In [1]: import numpy as np

In [2]: import numpy.linalg as la

In [3]: np.set_printoptions(suppress=True, linewidth=160)

In [4]: K = np.load("layer12.npy")

In [5]: K
Out[5]: 
array([[ 0.3, -3. , -2. ,  1. ],
       [ 1. , -2.7,  1. ,  0. ],
       [-1. , -2. , -2.7,  2. ],
       [ 0. , -3. , -2. ,  1.3]])

In [6]: U, sigma, VT = la.svd(K)

In [7]: np.argmax(sigma[:-1] / (sigma[1:] + 1e-6)) + 1
Out[7]: np.int64(3)

In [8]: A2 = U[:, :3] @ np.diag(sigma[:3]) @ VT[:3]

In [9]: print(round(float(la.norm(K - A2, 2)), 3), round(float(sigma[3]), 3))
0.01 0.01

In [10]: la.matrix_rank(A2)
Out[10]: np.int64(3)

In [11]: print(np.round(np.abs(K - A2).max(), 3))
0.005

In [12]: print(np.allclose(K, K.T))
False

In [13]: np.allclose(K @ K.T, K.T @ K)
Out[13]: False

In [14]: A2 = la.inv(K)

In [15]: print(round(float(la.slogdet(K)[0]), 3))
-1.0

In [16]: (np.abs(A2) > 1e-9).astype(int)
Out[16]: 
array([[1, 1, 1, 1],
       [1, 1, 1, 1],
       [1, 1, 1, 1],
       [1, 1, 1, 1]])

In [17]: round(la.cond(K), 3)
Out[17]: np.float64(697.819)

In [18]: np.round(K @ A2, 3) + 0
Out[18]: 
array([[1., 0., 0., 0.],
       [0., 1., 0., 0.],
       [0., 0., 1., 0.],
       [0., 0., 0., 1.]])

In [19]: np.round(la.inv(A2), 3) + 0
Out[19]: 
array([[ 0.3, -3. , -2. ,  1. ],
       [ 1. , -2.7,  1. ,  0. ],
       [-1. , -2. , -2.7,  2. ],
       [ 0. , -3. , -2. ,  1.3]])

In [20]: print(round(float(la.det(K) * la.det(A2)), 3))
1.0

In [21]: U, sigma, VT = la.svd(K, full_matrices=False)

In [22]: U.shape, sigma.shape, VT.shape
Out[22]: ((4, 4), (4,), (4, 4))

In [23]: np.round(U.T @ K @ VT.T, 3) + 0
Out[23]: 
array([[6.674, 0.   , 0.   , 0.   ],
       [0.   , 3.066, 0.   , 0.   ],
       [0.   , 0.   , 0.648, 0.   ],
       [0.   , 0.   , 0.   , 0.01 ]])

In [24]: round(float(np.sqrt((sigma ** 2).sum())), 3), round(float(la.norm(K)), 3)
Out[24]: (7.373, 7.373)

In [25]: print((sigma > 1e-8).sum())
4

In [26]: np.round(U.T @ U, 3) + 0
Out[26]: 
array([[1., 0., 0., 0.],
       [0., 1., 0., 0.],
       [0., 0., 1., 0.],
       [0., 0., 0., 1.]])

In [27]: blk = np.stack([K, 5 * K, K[::-1]])

In [28]: (blk @ K.T).shape
Out[28]: (3, 4, 4)

In [29]: la.matrix_rank(blk.reshape(3, -1))
Out[29]: np.int64(2)

In [30]: np.round(la.norm(blk, axis=(1, 2)), 3)
Out[30]: array([ 7.373, 36.865,  7.373])

In [31]: J = -3 * np.eye(5) + np.eye(5, k=1)

In [32]: J
Out[32]: 
array([[-3.,  1.,  0.,  0.,  0.],
       [ 0., -3.,  1.,  0.,  0.],
       [ 0.,  0., -3.,  1.,  0.],
       [ 0.,  0.,  0., -3.,  1.],
       [ 0.,  0.,  0.,  0., -3.]])

In [33]: hat = np.triu(np.array([[5, 3, 5, 2, 5],
    ...:     [5, 0, 1, 5, 0],
    ...:     [3, 5, 5, 2, 1],
    ...:     [1, 0, 2, 0, 0],
    ...:     [4, 2, 3, 4, 4]]), 1) + np.eye(5)

In [34]: A2 = hat @ J @ la.inv(hat)

In [35]: print(np.trace(A2), np.trace(J))
-15.0 -15.0

In [36]: print(hat @ J - J @ hat)
[[ 0.  0.  2.  0.  2.]
 [ 0.  0.  0. -1.  4.]
 [ 0.  0.  0.  0.  2.]
 [ 0.  0.  0.  0.  0.]
 [ 0.  0.  0.  0.  0.]]

In [37]: np.round(np.sort(la.eigvals(J)), 3)
Out[37]: array([-3., -3., -3., -3., -3.])

In [38]: J @ J
Out[38]: 
array([[ 9., -6.,  1.,  0.,  0.],
       [ 0.,  9., -6.,  1.,  0.],
       [ 0.,  0.,  9., -6.,  1.],
       [ 0.,  0.,  0.,  9., -6.],
       [ 0.,  0.,  0.,  0.,  9.]])

In [39]: np.prod(np.diag(J)), np.round(la.det(J), 3)
Out[39]: (np.float64(-243.0), np.float64(-243.0))

In [40]: A2 = J[0, 0] * J[1:] - np.outer(J[1:, 0], J[0])

In [41]: A2
Out[41]: 
array([[ 0.,  9., -3., -0., -0.],
       [ 0., -0.,  9., -3., -0.],
       [ 0., -0., -0.,  9., -3.],
       [ 0., -0., -0., -0.,  9.]])

In [42]: la.matrix_rank(A2), la.matrix_rank(J)
Out[42]: (np.int64(4), np.int64(5))

In [43]: J[:, 0] / J[0, 0]
Out[43]: array([ 1., -0., -0., -0., -0.])

In [44]: print(np.flatnonzero(~A2.round(6).any(axis=1)))
[]
